$ python3 -q
>>> import numpy as np
>>> import numpy.linalg as la
>>> np.set_printoptions(precision=1, suppress=True, linewidth=140)
>>> F = np.load("run2.npy")
>>> F
array([[-2. ,  0.1,  0. ,  1.1,  0.1,  2. , -1.8, -0.7],
       [-0.3,  1.4,  0.2,  0.8, -0.7,  0.5, -0.7,  0.1],
       [ 1. , -0.7, -0.4,  0.1, -0.1,  1.6,  0.3,  0.1],
       [-0.1, -1.7, -1.3,  0.2, -0.2,  0.4, -0.5,  2.4],
       [-3. , -0.5,  1.3,  2.4, -1. ,  0.1,  0.4,  0.5],
       [ 0.6,  0.4,  1. , -0.9, -0.6,  0.2,  0.1, -0.5],
       [-0.6,  1.7,  1.1,  1.2, -0.7, -1.2,  2.6, -0.9],
       [-0.5,  1.7,  1.1,  1.1, -0.7, -1.1,  2.5, -0.8],
       [-0.2,  1. , -0.6, -0.2,  1.1,  0.1, -1.2, -1.2],
       [-1.1, -0.1,  1.1,  1. , -0.3,  0.4, -0.8, -0.9],
       [ 0.3, -1.2, -0.2,  1.6,  1.2, -0.7, -0.5, -0.7],
       [-0.3, -2. , -0.6, -0.2, -1.3, -0.1, -0.5,  0.1]])
>>> q, vecs = la.qr(F[:, :7])[0], la.qr(F[:, 7:])[0]
>>> sigma = la.svd(q.T @ vecs, compute_uv=False)
>>> sigma
array([0.8])
>>> A2 = np.c_[F[:, :5] @ np.array([[0, 0, 2, 1, 2],
...     [0, 2, 0, 1, 1],
...     [2, 1, 0, 1, 2],
...     [0, 2, 1, 2, 1],
...     [0, 0, 2, 1, 0]]), np.array([-1, -1, 0, -3, -3, -1, 0, 3, 3, 0, 3, -3])]
>>> A2.round(1) + 0
array([[ 0. ,  2.4, -2.7,  0.4, -2.8, -1. ],
       [ 0.4,  4.6, -1.2,  2.2,  2. , -1. ],
       [-0.8, -1.6,  1.9,  0. ,  0.6,  0. ],
       [-2.6, -4.3, -0.4, -2.9, -4.3, -3. ],
       [ 2.6,  5.1, -5.6,  1.6, -1.5, -3. ],
       [ 2. ,  0. , -0.9, -0.4,  2.7, -1. ],
       [ 2.2,  6.9, -1.4,  3.9,  3.9,  0. ],
       [ 2.2,  6.7, -1.3,  3.8,  4. ,  3. ],
       [-1.2,  1. ,  1.6,  0.9, -0.8,  3. ],
       [ 2.2,  2.9, -1.8,  1.6,  0.9,  0. ],
       [-0.4,  0.6,  4.6,  3.3,  0.6,  3. ],
       [-1.2, -5. , -3.4, -4.6, -4. , -3. ]])
>>> la.norm(la.qr(F)[0].T @ A2, axis=0) ** 2 / ((A2 ** 2).sum(axis=0) + 1e-12)
array([1. , 1. , 1. , 1. , 1. , 0.9])
>>> np.round(la.lstsq(F, A2[:, 0])[0], 1) + 0
array([0., 0., 2., 0., 0., 0., 0., 0.])
>>> r0 = np.array([-3, -2, 0, -3, -2, 0, 0, -3, -2])
>>> rng = np.random.default_rng(16743)
>>> K = np.outer(rng.normal(size=42), r0) + 0.1 * rng.normal(size=(42, 9))
>>> K.round(1) + 0
array([[ 5.4,  3.6,  0.1,  5.4,  3.7,  0.1,  0. ,  5.4,  3.7],
       [-3.2, -2.2,  0.1, -3.6, -2.3, -0.1,  0. , -3.5, -2.3],
       [ 2.9,  2.1,  0.2,  2.9,  2. ,  0. , -0.1,  2.8,  1.7],
       [-2.5, -1.6,  0.3, -2.7, -1.6,  0. ,  0. , -2.5, -1.6],
       [ 0.1,  0.1,  0. ,  0. ,  0. ,  0. ,  0.1, -0.1, -0.1],
       [-0.1, -0.1,  0. ,  0.1,  0.1, -0.2,  0. , -0.1, -0.3],
       [-1.8, -1.4,  0.1, -1.8, -1.3, -0.2,  0. , -1.9, -1.2],
       [-1.5, -1. ,  0.1, -1.4, -1. ,  0. ,  0. , -1.4, -1.1],
       [-2.9, -2.2, -0.1, -3. , -2. ,  0. , -0.1, -3. , -2. ],
       [ 0.1,  0.1,  0. ,  0.3,  0.2, -0.1, -0.2,  0.4,  0.1],
       [-1.5, -1. ,  0.1, -1.4, -1. , -0.1, -0.1, -1.4, -1. ],
       [-5.5, -3.6, -0.1, -5.6, -3.6,  0.1,  0. , -5.3, -3.6],
       [-0.5, -0.2,  0. , -0.5, -0.5,  0.2, -0.1, -0.4, -0.3],
       [ 0. ,  0. ,  0. , -0.2,  0.1,  0.1,  0. , -0.1,  0. ],
       [-4.7, -3.2,  0. , -4.7, -3.1,  0. ,  0. , -4.6, -3.1],
       [-0.6, -0.3,  0. , -0.6, -0.3, -0.1,  0. , -0.6, -0.5],
       [ 4.5,  2.8, -0.1,  4.2,  2.9,  0. ,  0. ,  4.4,  2.7],
       [ 0. , -0.1,  0.2,  0.2,  0.1, -0.1,  0.1,  0. ,  0.1],
       [ 0. ,  0. , -0.1,  0. ,  0.1,  0. , -0.1,  0. ,  0.1],
       [-2.2, -1.7,  0. , -2.4, -1.4, -0.1, -0.1, -2.4, -1.4],
       [-4.9, -3.2,  0.1, -4.7, -3.3, -0.1,  0.1, -4.9, -3.4],
       [ 3.7,  2.5,  0.1,  3.7,  2.4,  0. ,  0.2,  3.8,  2.5],
       [-1.2, -1. ,  0. , -1.2, -1.1,  0.1,  0. , -1.2, -0.9],
       [ 2.8,  1.8, -0.1,  2.7,  1.8, -0.1,  0. ,  2.7,  2.1],
       [-0.8, -0.7, -0.2, -0.9, -0.7, -0.1,  0. , -0.9, -0.7],
       [ 0.7,  0.6,  0.1,  0.8,  0.4, -0.1,  0.1,  0.7,  0.5],
       [-1.5, -0.9, -0.1, -1.3, -1. ,  0.2,  0.1, -1.4, -1.1],
       [ 1.4,  0.9,  0.1,  1.5,  0.7,  0.1,  0.1,  1.4,  1. ],
       [ 0.9,  0.6,  0. ,  0.9,  0.5,  0.2,  0.1,  0.9,  0.4],
       [ 3.9,  2.7,  0. ,  3.9,  2.5,  0. ,  0. ,  3.7,  2.6],
       [-5.9, -3.7, -0.2, -5.6, -3.9,  0. , -0.1, -5.8, -4. ],
       [ 3.3,  2.2,  0. ,  3.5,  2.1,  0. ,  0.1,  3.5,  2.2],
       [ 0.5,  0.4, -0.1,  0.5,  0.5,  0. , -0.1,  0.5,  0.5],
       [ 1.1,  0.7,  0. ,  0.9,  0.6, -0.1,  0. ,  1. ,  0.7],
       [-2.3, -1.6,  0. , -2.4, -1.4,  0. ,  0.1, -2.2, -1.6],
       [ 1. ,  0.6, -0.1,  0.8,  0.4, -0.2,  0. ,  1. ,  0.7],
       [-0.7, -0.7, -0.1, -0.9, -0.5, -0.1, -0.1, -0.9, -0.5],
       [-1.6, -1.1,  0.1, -1.6, -1.1, -0.1,  0.1, -1.7, -1.1],
       [-0.3, -0.2,  0. , -0.5, -0.2,  0. ,  0.1, -0.1, -0.1],
       [-0.6, -0.3, -0.3, -0.7, -0.4,  0. ,  0.2, -0.5, -0.5],
       [-0.7, -0.4,  0.1, -0.7, -0.5, -0.1,  0.2, -0.7, -0.6],
       [-1.8, -1. ,  0. , -1.7, -1. ,  0.1, -0.1, -1.7, -1.2]])
>>> left, sigma, Vt = la.svd(K, full_matrices=False)
>>> left.shape, sigma.shape, Vt.shape
((42, 9), (9,), (9, 9))
>>> np.abs(left[:, 0]).round(6).argmax()
np.int64(30)
>>> np.round(left.T @ left, 1) + 0
array([[1., 0., 0., 0., 0., 0., 0., 0., 0.],
       [0., 1., 0., 0., 0., 0., 0., 0., 0.],
       [0., 0., 1., 0., 0., 0., 0., 0., 0.],
       [0., 0., 0., 1., 0., 0., 0., 0., 0.],
       [0., 0., 0., 0., 1., 0., 0., 0., 0.],
       [0., 0., 0., 0., 0., 1., 0., 0., 0.],
       [0., 0., 0., 0., 0., 0., 1., 0., 0.],
       [0., 0., 0., 0., 0., 0., 0., 1., 0.],
       [0., 0., 0., 0., 0., 0., 0., 0., 1.]])
>>> np.round(Vt @ Vt.T, 1) + 0
array([[1., 0., 0., 0., 0., 0., 0., 0., 0.],
       [0., 1., 0., 0., 0., 0., 0., 0., 0.],
       [0., 0., 1., 0., 0., 0., 0., 0., 0.],
       [0., 0., 0., 1., 0., 0., 0., 0., 0.],
       [0., 0., 0., 0., 1., 0., 0., 0., 0.],
       [0., 0., 0., 0., 0., 1., 0., 0., 0.],
       [0., 0., 0., 0., 0., 0., 1., 0., 0.],
       [0., 0., 0., 0., 0., 0., 0., 1., 0.],
       [0., 0., 0., 0., 0., 0., 0., 0., 1.]])
>>> np.round(sigma / sigma[0], 1) + 0
array([1., 0., 0., 0., 0., 0., 0., 0., 0.])
>>> np.round(np.abs(Vt[0]), 1) + 0
array([0.5, 0.3, 0. , 0.5, 0.3, 0. , 0. , 0.5, 0.3])
>>> (sigma > 1e-8).sum()
np.int64(9)
>>> sigma
array([34.6,  0.9,  0.7,  0.7,  0.7,  0.6,  0.5,  0.5,  0.5])
>>> np.allclose(left * sigma @ Vt, K)
True
>>> gram = np.cov(K, rowvar=False)
>>> np.round(la.eigvalsh(gram)[::-1], 1) + 0
array([28.5,  0. ,  0. ,  0. ,  0. ,  0. ,  0. ,  0. ,  0. ])
>>> np.round(np.median(K, axis=0), 1) + 0
array([-0.5, -0.3,  0. , -0.6, -0.4,  0. ,  0. , -0.5, -0.4])
>>> gram.round(1) + 0
array([[6.6, 4.4, 0. , 6.6, 4.4, 0. , 0. , 6.5, 4.4],
       [4.4, 2.9, 0. , 4.4, 2.9, 0. , 0. , 4.4, 2.9],
       [0. , 0. , 0. , 0. , 0. , 0. , 0. , 0. , 0. ],
       [6.6, 4.4, 0. , 6.6, 4.4, 0. , 0. , 6.5, 4.4],
       [4.4, 2.9, 0. , 4.4, 2.9, 0. , 0. , 4.4, 2.9],
       [0. , 0. , 0. , 0. , 0. , 0. , 0. , 0. , 0. ],
       [0. , 0. , 0. , 0. , 0. , 0. , 0. , 0. , 0. ],
       [6.5, 4.4, 0. , 6.5, 4.4, 0. , 0. , 6.5, 4.4],
       [4.4, 2.9, 0. , 4.4, 2.9, 0. , 0. , 4.4, 3. ]])
>>> np.round(np.polyfit(K[:, 0], K[:, 2], 1), 1) + 0
array([0., 0.])
